% ipython --no-banner

In [1]: import numpy as np

In [2]: import numpy.linalg as la

In [3]: np.set_printoptions(suppress=True, linewidth=140)

In [4]: rng = np.random.default_rng(217702)

In [5]: idx = rng.integers(0, 2, 11)

In [6]: A = (idx[:, None] == idx) * -3 + np.eye(11)

In [7]: print(A)
[[-2. -3. -3.  0. -3. -3.  0.  0. -3. -3.  0.]
 [-3. -2. -3.  0. -3. -3.  0.  0. -3. -3.  0.]
 [-3. -3. -2.  0. -3. -3.  0.  0. -3. -3.  0.]
 [ 0.  0.  0. -2.  0.  0. -3. -3.  0.  0. -3.]
 [-3. -3. -3.  0. -2. -3.  0.  0. -3. -3.  0.]
 [-3. -3. -3.  0. -3. -2.  0.  0. -3. -3.  0.]
 [ 0.  0.  0. -3.  0.  0. -2. -3.  0.  0. -3.]
 [ 0.  0.  0. -3.  0.  0. -3. -2.  0.  0. -3.]
 [-3. -3. -3.  0. -3. -3.  0.  0. -2. -3.  0.]
 [-3. -3. -3.  0. -3. -3.  0.  0. -3. -2.  0.]
 [ 0.  0.  0. -3.  0.  0. -3. -3.  0.  0. -2.]]

In [8]: ev, vecs = la.eigh(A)

In [9]: x0 = np.array([-4, 8, -1, -5, 5, 7, -7, 7, -7, 2, 1])

In [10]: print(np.abs(A).sum(axis=1).max(), np.round(np.abs(ev).max(), 4))
20.0 20.0

In [11]: print(np.round(vecs * np.abs(ev) @ vecs.T, 4) + 0)
[[3.7143 2.7143 2.7143 0.     2.7143 2.7143 0.     0.     2.7143 2.7143 0.    ]
 [2.7143 3.7143 2.7143 0.     2.7143 2.7143 0.     0.     2.7143 2.7143 0.    ]
 [2.7143 2.7143 3.7143 0.     2.7143 2.7143 0.     0.     2.7143 2.7143 0.    ]
 [0.     0.     0.     3.5    0.     0.     2.5    2.5    0.     0.     2.5   ]
 [2.7143 2.7143 2.7143 0.     3.7143 2.7143 0.     0.     2.7143 2.7143 0.    ]
 [2.7143 2.7143 2.7143 0.     2.7143 3.7143 0.     0.     2.7143 2.7143 0.    ]
 [0.     0.     0.     2.5    0.     0.     3.5    2.5    0.     0.     2.5   ]
 [0.     0.     0.     2.5    0.     0.     2.5    3.5    0.     0.     2.5   ]
 [2.7143 2.7143 2.7143 0.     2.7143 2.7143 0.     0.     3.7143 2.7143 0.    ]
 [2.7143 2.7143 2.7143 0.     2.7143 2.7143 0.     0.     2.7143 3.7143 0.    ]
 [0.     0.     0.     2.5    0.     0.     2.5    2.5    0.     0.     3.5   ]]

In [12]: print(np.round(la.eigvalsh(A[1:, 1:]), 4))
[-17. -11.   1.   1.   1.   1.   1.   1.   1.   1.]

In [13]: print(x0 @ A @ x0)
-16.0

In [14]: print(np.round(vecs * np.maximum(ev, 0) @ vecs.T, 4) + 0)
[[ 0.8571 -0.1429 -0.1429  0.     -0.1429 -0.1429  0.      0.     -0.1429 -0.1429  0.    ]
 [-0.1429  0.8571 -0.1429  0.     -0.1429 -0.1429  0.      0.     -0.1429 -0.1429  0.    ]
 [-0.1429 -0.1429  0.8571  0.     -0.1429 -0.1429  0.      0.     -0.1429 -0.1429  0.    ]
 [ 0.      0.      0.      0.75    0.      0.     -0.25   -0.25    0.      0.     -0.25  ]
 [-0.1429 -0.1429 -0.1429  0.      0.8571 -0.1429  0.      0.     -0.1429 -0.1429  0.    ]
 [-0.1429 -0.1429 -0.1429  0.     -0.1429  0.8571  0.      0.     -0.1429 -0.1429  0.    ]
 [ 0.      0.      0.     -0.25    0.      0.      0.75   -0.25    0.      0.     -0.25  ]
 [ 0.      0.      0.     -0.25    0.      0.     -0.25    0.75    0.      0.     -0.25  ]
 [-0.1429 -0.1429 -0.1429  0.     -0.1429 -0.1429  0.      0.      0.8571 -0.1429  0.    ]
 [-0.1429 -0.1429 -0.1429  0.     -0.1429 -0.1429  0.      0.     -0.1429  0.8571  0.    ]
 [ 0.      0.      0.     -0.25    0.      0.     -0.25   -0.25    0.      0.      0.75  ]]
